$ python3 -q
>>> import numpy as np
>>> np.set_printoptions(precision=2, suppress=True, linewidth=140, floatmode="fixed")
>>> rnd = lambda a: np.round(a, 2) + 0
>>> K = np.loadtxt("layer6.csv", delimiter=",")
>>> K
array([[ 0.00,  8.00,  9.00, -4.00, -5.00,  5.00, -4.00,  6.00,  6.00, -6.00,  0.00,  5.00],
       [ 0.00,  0.00,  4.00, -8.00,  3.00,  1.00,  9.00, -5.00,  9.00, -9.00,  8.00, -9.00],
       [ 0.00,  0.00,  0.00, -4.00, -7.00,  6.00,  5.00, -1.00,  4.00, -3.00,  1.00, -1.00],
       [ 0.00,  0.00,  0.00,  0.00, -5.00,  7.00, -3.00, -5.00, -6.00, -9.00, -2.00,  1.00],
       [ 0.00,  0.00,  0.00,  0.00,  0.00, -5.00, -5.00, -4.00, -2.00,  0.00, -6.00,  7.00],
       [ 0.00,  0.00,  0.00,  0.00,  0.00,  0.00, -8.00,  6.00, -1.00, -5.00,  6.00,  5.00],
       [ 0.00,  0.00,  0.00,  0.00,  0.00,  0.00,  0.00,  0.00, -9.00, -7.00, -6.00, -7.00],
       [ 0.00,  0.00,  0.00,  0.00,  0.00,  0.00,  0.00,  0.00, -3.00,  4.00,  0.00,  1.00],
       [ 0.00,  0.00,  0.00,  0.00,  0.00,  0.00,  0.00,  0.00,  0.00,  0.00, -5.00,  5.00],
       [ 0.00,  0.00,  0.00,  0.00,  0.00,  0.00,  0.00,  0.00,  0.00,  0.00,  5.00, -5.00],
       [ 0.00,  0.00,  0.00,  0.00,  0.00,  0.00,  0.00,  0.00,  0.00,  0.00,  0.00,  8.00],
       [ 0.00,  0.00,  0.00,  0.00,  0.00,  0.00,  0.00,  0.00,  0.00,  0.00,  0.00,  0.00]])
>>> # triangular, det is the product of the diagonal
>>> vec = np.array([-2, 2, -2, -2, 2, 1, 2, -1, -2, -2, -1, -2])
>>> K * vec
array([[ -0.00,  16.00, -18.00,   8.00, -10.00,   5.00,  -8.00,  -6.00, -12.00,  12.00,  -0.00, -10.00],
       [ -0.00,   0.00,  -8.00,  16.00,   6.00,   1.00,  18.00,   5.00, -18.00,  18.00,  -8.00,  18.00],
       [ -0.00,   0.00,  -0.00,   8.00, -14.00,   6.00,  10.00,   1.00,  -8.00,   6.00,  -1.00,   2.00],
       [ -0.00,   0.00,  -0.00,  -0.00, -10.00,   7.00,  -6.00,   5.00,  12.00,  18.00,   2.00,  -2.00],
       [ -0.00,   0.00,  -0.00,  -0.00,   0.00,  -5.00, -10.00,   4.00,   4.00,  -0.00,   6.00, -14.00],
       [ -0.00,   0.00,  -0.00,  -0.00,   0.00,   0.00, -16.00,  -6.00,   2.00,  10.00,  -6.00, -10.00],
       [ -0.00,   0.00,  -0.00,  -0.00,   0.00,   0.00,   0.00,  -0.00,  18.00,  14.00,   6.00,  14.00],
       [ -0.00,   0.00,  -0.00,  -0.00,   0.00,   0.00,   0.00,  -0.00,   6.00,  -8.00,  -0.00,  -2.00],
       [ -0.00,   0.00,  -0.00,  -0.00,   0.00,   0.00,   0.00,  -0.00,  -0.00,  -0.00,   5.00, -10.00],
       [ -0.00,   0.00,  -0.00,  -0.00,   0.00,   0.00,   0.00,  -0.00,  -0.00,  -0.00,  -5.00,  10.00],
       [ -0.00,   0.00,  -0.00,  -0.00,   0.00,   0.00,   0.00,  -0.00,  -0.00,  -0.00,  -0.00, -16.00],
       [ -0.00,   0.00,  -0.00,  -0.00,   0.00,   0.00,   0.00,  -0.00,  -0.00,  -0.00,  -0.00,  -0.00]])
>>> np.linalg.norm(K @ vec) <= np.linalg.norm(K, 2) * np.linalg.norm(vec) + 1e-9
np.True_
>>> (K * vec).sum(axis=1)
array([-23.00,  48.00,  10.00,  26.00, -15.00, -26.00,  52.00,  -4.00,  -5.00,   5.00, -16.00,   0.00])
>>> K @ (2 * vec)
array([-46.00,  96.00,  20.00,  52.00, -30.00, -52.00, 104.00,  -8.00, -10.00,  10.00, -32.00,   0.00])
>>> K @ np.ones(12)
array([ 20.00,   3.00,   0.00, -22.00, -15.00,   3.00, -29.00,   2.00,   0.00,   0.00,   8.00,   0.00])
>>> np.sign((K @ vec).round(6))
array([-1.00,  1.00,  1.00,  1.00, -1.00, -1.00,  1.00, -1.00, -1.00,  1.00, -1.00,  0.00])
>>> K @ np.eye(12)[3]
array([-4.00, -8.00, -4.00,  0.00,  0.00,  0.00,  0.00,  0.00,  0.00,  0.00,  0.00,  0.00])
>>> K @ vec
array([-23.00,  48.00,  10.00,  26.00, -15.00, -26.00,  52.00,  -4.00,  -5.00,   5.00, -16.00,   0.00])
